In [1]: import numpy as np

In [2]: np.set_printoptions(precision=2, suppress=True, linewidth=100)

In [3]: mat = np.load("arr.npy")

In [4]: print(mat)
[[6. 1. 1. 1. 1.]
 [1. 6. 1. 1. 1.]
 [1. 1. 6. 1. 1.]
 [1. 1. 1. 6. 1.]
 [1. 1. 1. 1. 6.]]

In [5]: print(np.allclose(mat @ mat.T, mat.T @ mat))
True

In [6]: print(np.fft.fft(mat[0]))
[10.+0.j  5.+0.j  5.+0.j  5.+0.j  5.+0.j]

In [7]: low = np.linalg.cholesky(mat)

In [8]: print(np.linalg.eigvalsh(mat).min() > 0)
True

In [9]: print(np.diag(low) ** 2)
[6.   5.83 5.71 5.62 5.56]

In [10]: print(low)
[[2.45 0.   0.   0.   0.  ]
 [0.41 2.42 0.   0.   0.  ]
 [0.41 0.35 2.39 0.   0.  ]
 [0.41 0.35 0.3  2.37 0.  ]
 [0.41 0.35 0.3  0.26 2.36]]

In [11]: J = np.load("dump.npy")

In [12]: print(J)
[[6. 1. 1. 1.]
 [1. 6. 1. 1.]
 [1. 1. 6. 1.]
 [1. 1. 1. 6.]]

In [13]: low = np.linalg.cholesky(J)

In [14]: print(np.linalg.eigvalsh(J).min() > 0)
True

In [15]: print(J / np.sqrt(np.outer(np.diag(J), np.diag(J))))
[[1.   0.17 0.17 0.17]
 [0.17 1.   0.17 0.17]
 [0.17 0.17 1.   0.17]
 [0.17 0.17 0.17 1.  ]]

In [16]: blk = np.stack([J, -1 * J, J[::-1]])

In [17]: print(np.linalg.matrix_rank(blk.reshape(3, -1)))
2

In [18]: print(np.einsum("bij,cij->bc", blk, blk))
[[ 156. -156.   56.]
 [-156.  156.  -56.]
 [  56.  -56.  156.]]

In [19]: print(np.linalg.norm(blk, axis=(1, 2)))
[12.49 12.49 12.49]

In [20]: print(blk.sum(axis=0))
[[1. 1. 1. 6.]
 [1. 1. 6. 1.]
 [1. 6. 1. 1.]
 [6. 1. 1. 1.]]

In [21]: print(blk.shape)
(3, 4, 4)

In [22]: print(np.linalg.matrix_rank(blk))
[4 4 4]

In [23]: rng = np.random.default_rng(2606)

In [24]: idx = rng.permutation(4)

In [25]: print(idx)
[1 2 0 3]

In [26]: A2 = J[idx][:, idx]

In [27]: print(np.sort(np.abs(np.linalg.eigvals(A2))))
[5. 5. 5. 9.]

In [28]: print(A2)
[[6. 1. 1. 1.]
 [1. 6. 1. 1.]
 [1. 1. 6. 1.]
 [1. 1. 1. 6.]]

In [29]: x0 = np.ones(4)

In [30]: for _ in range(4):
    ...:     x0 = J @ x0
    ...:     x0 /= np.linalg.norm(x0)
    ...:     print(round(x0 @ J @ x0, 2))
    ...: 
9.0
9.0
9.0
9.0

In [31]: print(round(float(np.linalg.eigvalsh(J)[-1]), 2))
9.0

In [32]: print(x0)
[0.5 0.5 0.5 0.5]

In [33]: W0 = np.load("w.npy")

In [34]: print(W0)
[[  0   0   0   0]
 [ 15  12  12  15]
 [-15 -12 -12 -15]]

In [35]: print(np.round(np.trace(np.linalg.pinv(W0) @ W0), 2))
1.0

In [36]: print(np.allclose(W0[:-1].T @ np.linalg.lstsq(W0[:-1].T, W0[-1])[0], W0[-1]))
True

In [37]: print(np.linalg.lstsq(W0[:-1].T, W0[-1])[2])
1

In [38]: M = np.load("out14.npy")

In [39]: print(M)
[[ 0  0  9 -6]
 [ 0  0 -3  0]
 [ 6 -4  3 -2]
 [-2  0 -1  0]]

In [40]: hat = np.triu(np.array([[1, 0, 3, 3], [1, 0, 2, 3], [1, 0, 1, 0], [0, 1, 0, 2]]), 1) + np.eye(4)

In [41]: A2 = hat @ M @ np.linalg.inv(hat)

In [42]: print(round(float(np.linalg.det(A2)), 2))
144.0

In [43]: print(np.poly(A2))
[  1.  -3. -80. -36. 144.]

In [44]: print(hat @ M - M @ hat)
[[ 12. -12.   6.  -6.]
 [  6.  -8.   3.  -4.]
 [  0.   0. -10.  -6.]
 [  0.   0.   6.   6.]]

In [45]: print(A2)
[[ 12. -12.   3. -12.]
 [  6.  -8.  -2.   2.]
 [  6.  -4.  -7.  -8.]
 [ -2.   0.   5.   6.]]

In [46]: print(np.linalg.matrix_rank(A2))
4

In [47]: print(round(np.abs(np.linalg.eigvals(A2)).max(), 2))
10.68

In [48]: print(np.linalg.matrix_power(A2, 3))
[[ 1410.  -804.  -711. -2904.]
 [  564.  -328.  -682.  -920.]
 [  546.  -308.  -515. -1000.]
 [ -154.    84.   151.   288.]]

In [49]: vals, V = np.linalg.eig(M)

In [50]: print(vals)
[10.68 -7.12  1.12 -1.68]

In [51]: print(np.round(M @ V[:, 0] - vals[0] * V[:, 0], 2) + 0)
[0. 0. 0. 0.]

In [52]: w1 = np.array([[1, -2, -2], [0, 0, 3], [3, -2, 3], [3, 1, -2]])

In [53]: c = np.array([-3, -2, -1])

In [54]: hid = np.maximum(M @ w1 + c, 0)

In [55]: print((hid > 0).astype(int))
[[1 0 1]
 [0 1 0]
 [1 0 0]
 [0 1 0]]

In [56]: print(np.linalg.matrix_rank(hid))
3

In [57]: cent = np.array([[0, 5], [2, 4], [2, 1]])

In [58]: print((hid @ cent).round(6).argmax(axis=1))
[0 1 1 1]

In [59]: O = M.astype(float).copy()

In [60]: for j in range(4):
    ...:     O[:, j] -= O[:, :j] @ (O[:, :j].T @ O[:, j])
    ...:     O[:, j] /= np.linalg.norm(O[:, j])
    ...: 

In [61]: print(np.round(O.T @ M, 2) + 0)
[[ 6.32 -3.79  3.16 -1.9 ]
 [ 0.    1.26  0.    0.63]
 [ 0.    0.    9.49 -5.69]
 [ 0.    0.    0.    1.9 ]]

In [62]: E = np.load("run16.npy")

In [63]: print(E)
[[-25. -22.  11.  -5.]
 [  0.   3.   0.   0.]
 [-70. -58.  32. -17.]
 [-28. -28.  14. -11.]]

In [64]: idx = rng.permutation(4)

In [65]: print(idx)
[0 1 3 2]

In [66]: A2 = E[idx][:, idx]

In [67]: print(A2)
[[-25. -22.  -5.  11.]
 [  0.   3.   0.   0.]
 [-28. -28. -11.  14.]
 [-70. -58. -17.  32.]]

In [68]: print(np.allclose(A2, E))
False

In [69]: print(np.argsort(-np.linalg.norm(E, axis=0).round(6), kind="stable")[:3])
[0 1 2]

In [70]: print(np.linalg.cond(E) > 100)
True

In [71]: print(np.sort(np.abs(np.linalg.eigvals(E))))
[3. 3. 3. 4.]

In [72]: print(np.allclose(E, E.T))
False

In [73]: print(np.kron(np.eye(2, dtype=int), E))
[[-25. -22.  11.  -5.  -0.  -0.   0.  -0.]
 [  0.   3.   0.   0.   0.   0.   0.   0.]
 [-70. -58.  32. -17.  -0.  -0.   0.  -0.]
 [-28. -28.  14. -11.  -0.  -0.   0.  -0.]
 [ -0.  -0.   0.  -0. -25. -22.  11.  -5.]
 [  0.   0.   0.   0.   0.   3.   0.   0.]
 [ -0.  -0.   0.  -0. -70. -58.  32. -17.]
 [ -0.  -0.   0.  -0. -28. -28.  14. -11.]]

In [74]: print(np.poly(E))
[  1.   1. -21.  -9. 108.]

In [75]: print(np.round(np.linalg.det(E.T), 2))
108.0

In [76]: Uu, sig, vt = np.linalg.svd(E)

In [77]: print(np.argmax(sig[:-1] / (sig[1:] + 1e-6)) + 1)
3

In [78]: A2 = Uu[:, :3] @ np.diag(sig[:3]) @ vt[:3]

In [79]: print(np.round(np.abs(E - A2).max(), 2))
0.05

In [80]: print(np.round(np.linalg.norm(E - A2) / np.linalg.norm(E), 2))
0.0

In [81]: print(np.linalg.matrix_rank(A2))
3

In [82]: print(np.round(np.linalg.norm(E - A2, 2), 2), np.round(sig[3], 2))
0.08 0.08

In [83]: print(np.linalg.matrix_rank(E, rtol=0.05))
1

In [84]: X = np.load("block11.npy")

In [85]: print(X)
[[ 9  6 27 24  3]
 [ 0  0  0  0  0]
 [ 6  4 18 16  2]
 [ 0  0  0  0  0]
 [ 0  0  0  0  0]]

In [86]: r = np.linalg.matrix_rank(X)

In [87]: print(r)
1

In [88]: ns = np.linalg.svd(X)[2][r:].T

In [89]: print(ns.shape)
(5, 4)

In [90]: print(np.linalg.matrix_rank(X.T @ X), np.linalg.matrix_rank(X @ X.T))
1 1

In [91]: print([int(np.linalg.matrix_rank(X[:i])) for i in range(1, len(X) + 1)])
[1, 1, 1, 1, 1]

In [92]: print([int(np.linalg.matrix_rank(X[:, :j + 1])) for j in range(5)])
[1, 1, 1, 1, 1]

In [93]: arr = 0.9 ** np.abs(np.subtract.outer(np.arange(2), np.arange(2)))

In [94]: print(arr)
[[1.  0.9]
 [0.9 1. ]]

In [95]: r0 = np.array([0, 4])

In [96]: A2 = arr + np.outer(r0, np.eye(2)[0])

In [97]: print(np.linalg.matrix_rank(A2 - arr))
1

In [98]: print(np.linalg.matrix_rank(np.linalg.inv(A2) - np.linalg.inv(arr), tol=1e-8))
1

In [99]: A = np.loadtxt("x.csv", delimiter=",")

In [100]: print(A)
[[  2.18  12.48 -40.92]
 [  2.68  11.12 -38.07]
 [  2.75  10.93 -37.66]
 [  4.05   7.08 -29.21]
 [  4.98   3.68 -20.98]
 [  5.23   2.41 -17.62]
 [  5.33   1.65 -15.47]
 [  5.35  -0.03 -10.11]
 [  4.97  -1.04  -5.8 ]
 [  4.41  -1.4   -3.14]
 [  3.93  -1.45  -1.79]
 [  2.75  -1.17   0.01]
 [  1.46  -0.61   0.62]
 [  0.52  -0.18   0.39]
 [ -0.54   0.01  -0.78]
 [ -0.46  -1.89  -2.93]
 [ -0.17  -2.63  -3.26]
 [ -0.15  -2.69  -3.28]
 [  0.39  -3.91  -3.65]
 [  2.28  -7.66  -4.03]
 [  3.    -8.99  -4.  ]
 [  4.05 -10.92  -3.87]
 [  4.72 -12.12  -3.73]
 [  8.56 -18.83  -2.51]
 [ 19.73 -37.7    3.46]
 [ 28.18 -51.71   9.19]]

In [101]: dist = np.linalg.norm(A[:, None] - A[None], axis=-1)

In [102]: print(dist.mean(axis=1).argmax())
25

In [103]: print(np.flatnonzero(dist[21] < dist.mean() / 2))
[ 8  9 10 11 15 16 17 18 19 20 21 22 23]

In [104]: print((dist + 1e9 * np.eye(26)).round(6).argmin(axis=1))
[ 1  2  1  4  5  6  5  8  9 10  9 12 13 12 13 16 17 16 17 20 19 22 21 22 25 24]

In [105]: print(dist.shape)
(26, 26)

In [106]: print(dist[:5, :5])
[[ 0.    3.2   3.65 13.03 21.97]
 [ 3.2   0.    0.46  9.83 18.78]
 [ 3.65  0.46  0.    9.38 18.32]
 [13.03  9.83  9.38  0.    8.95]
 [21.97 18.78 18.32  8.95  0.  ]]

In [107]: print(dist[21].round(6).argsort(kind="stable")[:4])
[21 22 20 19]

In [108]: A2 = np.c_[A[:, :1] @ np.array([[0]]), np.array([1, 3, 3, 0, 3, 0, 0, 3, 2, 2, 3, 1, 0, 0, 3, 0, 3, 3, 2, 0, 0, 0, 1, 2, 1, 1])]

In [109]: print(A2)
[[0. 1.]
 [0. 3.]
 [0. 3.]
 [0. 0.]
 [0. 3.]
 [0. 0.]
 [0. 0.]
 [0. 3.]
 [0. 2.]
 [0. 2.]
 [0. 3.]
 [0. 1.]
 [0. 0.]
 [0. 0.]
 [0. 3.]
 [0. 0.]
 [0. 3.]
 [0. 3.]
 [0. 2.]
 [0. 0.]
 [0. 0.]
 [0. 0.]
 [0. 1.]
 [0. 2.]
 [0. 1.]
 [0. 1.]]

In [110]: print(np.linalg.norm(np.linalg.qr(A)[0].T @ A2, axis=0) ** 2 / ((A2 ** 2).sum(axis=0) + 1e-12))
[0.   0.37]

In [111]: print(np.linalg.matrix_rank(np.c_[A, A2]))
4

In [112]: print(np.linalg.norm(A2 - A @ np.linalg.lstsq(A, A2)[0], axis=0))
[0.   7.65]

In [113]: print(A2[:, 0] @ A2[:, 1])
0.0

In [114]: print(np.linalg.pinv(A2))
[[0.   0.   0.   0.   0.   0.   0.   0.   0.   0.   0.   0.   0.   0.   0.   0.   0.   0.   0.
  0.   0.   0.   0.   0.   0.   0.  ]
 [0.01 0.03 0.03 0.   0.03 0.   0.   0.03 0.02 0.02 0.03 0.01 0.   0.   0.03 0.   0.03 0.03 0.02
  0.   0.   0.   0.01 0.02 0.01 0.01]]

In [115]: print(A2.T @ A2)
[[ 0.  0.]
 [ 0. 93.]]

In [116]: print(np.linalg.svd(A2, compute_uv=False))
[9.64 0.  ]

In [117]: cent = A[[14, 8]].astype(float)

In [118]: for _ in range(5):
     ...:     idx = np.linalg.norm(A[:, None] - cent, axis=-1).argmin(axis=1)
     ...:     cent = np.array([A[idx == j].mean(axis=0) for j in range(2)])
     ...: 

In [119]: print(idx)
[1 1 1 1 1 1 1 0 0 0 0 0 0 0 0 0 0 0 0 0 0 0 0 0 0 0]

In [120]: print(cent[1] - cent[0])
[ -1.01  15.73 -26.5 ]

In [121]: print(np.bincount(idx))
[19  7]

In [122]: print(np.abs(cent[1] - cent[0]).argmax())
2
